% python3 -q
>>> import numpy as np
>>> np.set_printoptions(suppress=True, linewidth=140)
>>> Y = np.array([[-1, -2, 3], [-3, -3, -1], [-2, 1, -2]])
>>> A = np.triu(Y)
>>> A
array([[-1, -2,  3],
       [ 0, -3, -1],
       [ 0,  0, -2]])
>>> # triangular: eigenvalues sit on the diagonal
>>> q = A.astype(float).copy()
>>> for j in range(3):
...     q[:, j] -= q[:, :j] @ (q[:, :j].T @ q[:, j])
...     q[:, j] /= np.linalg.norm(q[:, j])
... 
>>> q.T @ A
array([[ 1.,  2., -3.],
       [ 0.,  3.,  1.],
       [ 0.,  0.,  2.]])
>>> M = np.load("block17.npy")
>>> M
array([[ 0,  0,  0,  1],
       [ 0, -3,  0,  0],
       [-2,  0,  0,  0],
       [ 0,  0, -1,  0]])
>>> round(np.linalg.det(M.T), 3)
np.float64(-6.0)
>>> np.kron(np.eye(2, dtype=int), M)
array([[ 0,  0,  0,  1,  0,  0,  0,  0],
       [ 0, -3,  0,  0,  0,  0,  0,  0],
       [-2,  0,  0,  0,  0,  0,  0,  0],
       [ 0,  0, -1,  0,  0,  0,  0,  0],
       [ 0,  0,  0,  0,  0,  0,  0,  1],
       [ 0,  0,  0,  0,  0, -3,  0,  0],
       [ 0,  0,  0,  0, -2,  0,  0,  0],
       [ 0,  0,  0,  0,  0,  0, -1,  0]])
>>> np.einsum("ii->", M)
np.int64(-3)
>>> np.einsum("ij,ji->", M, M)
np.int64(9)
>>> mat = np.loadtxt("m.csv", delimiter=",")
>>> mat
array([[ -8.,  10., -10.,  -2.],
       [ -1.,   3.,  -3.,  -7.],
       [  0.,   0.,   0.,   0.],
       [ -8.,  10., -10.,  -2.],
       [  0.,   0.,   0.,   0.],
       [ -1.,   2., -13.,   8.],
       [ -1.,   3.,  -3.,  -7.],
       [ -7.,   7.,  -7.,   5.],
       [ -1.,   2., -13.,   8.],
       [ -7.,   7.,  -7.,   5.],
       [ -1.,   3.,  -3.,  -7.],
       [ -7.,   0.,   1.,   5.],
       [  0.,   0.,   0.,   0.],
       [ -1.,   3.,  -3.,  -7.],
       [  6.,  -5.,  -6.,   3.],
       [ -2.,  -2.,  -8.,   1.],
       [  0.,   0.,   0.,   0.],
       [ -7.,   7.,  -7.,   5.],
       [  0.,   0.,   0.,   0.],
       [ -7.,   7.,  -7.,   5.],
       [  6.,  -5.,  -6.,   3.],
       [  6.,  -5.,  -6.,   3.],
       [ -1.,  -5.,  -5.,   8.],
       [ -1.,   3.,  -3.,  -7.],
       [ -2.,  -2.,  -8.,   1.],
       [ -7.,   7.,  -7.,   5.],
       [ -1.,  -5.,  -5.,   8.],
       [ -7.,   0.,   1.,   5.],
       [  5.,  -2.,  -9.,  -4.],
       [  0.,   0.,   0.,   0.],
       [  0.,   0.,   0.,   0.],
       [ -7.,   7.,  -7.,   5.],
       [ -1.,   2., -13.,   8.],
       [ -1.,  -5.,  -5.,   8.]])
>>> # row 3 repeats row 0
>>> Xc = (mat - mat.mean(axis=0)) / mat.std(axis=0)
>>> np.round(Xc.std(axis=0), 3)
array([1., 1., 1., 1.])
>>> print(np.argwhere(np.abs(Xc) > 2))
[]
>>> beta = np.linalg.lstsq(np.delete(Xc, 3, axis=1), Xc[:, 3])[0]
>>> np.abs(beta).argmax()
np.int64(1)
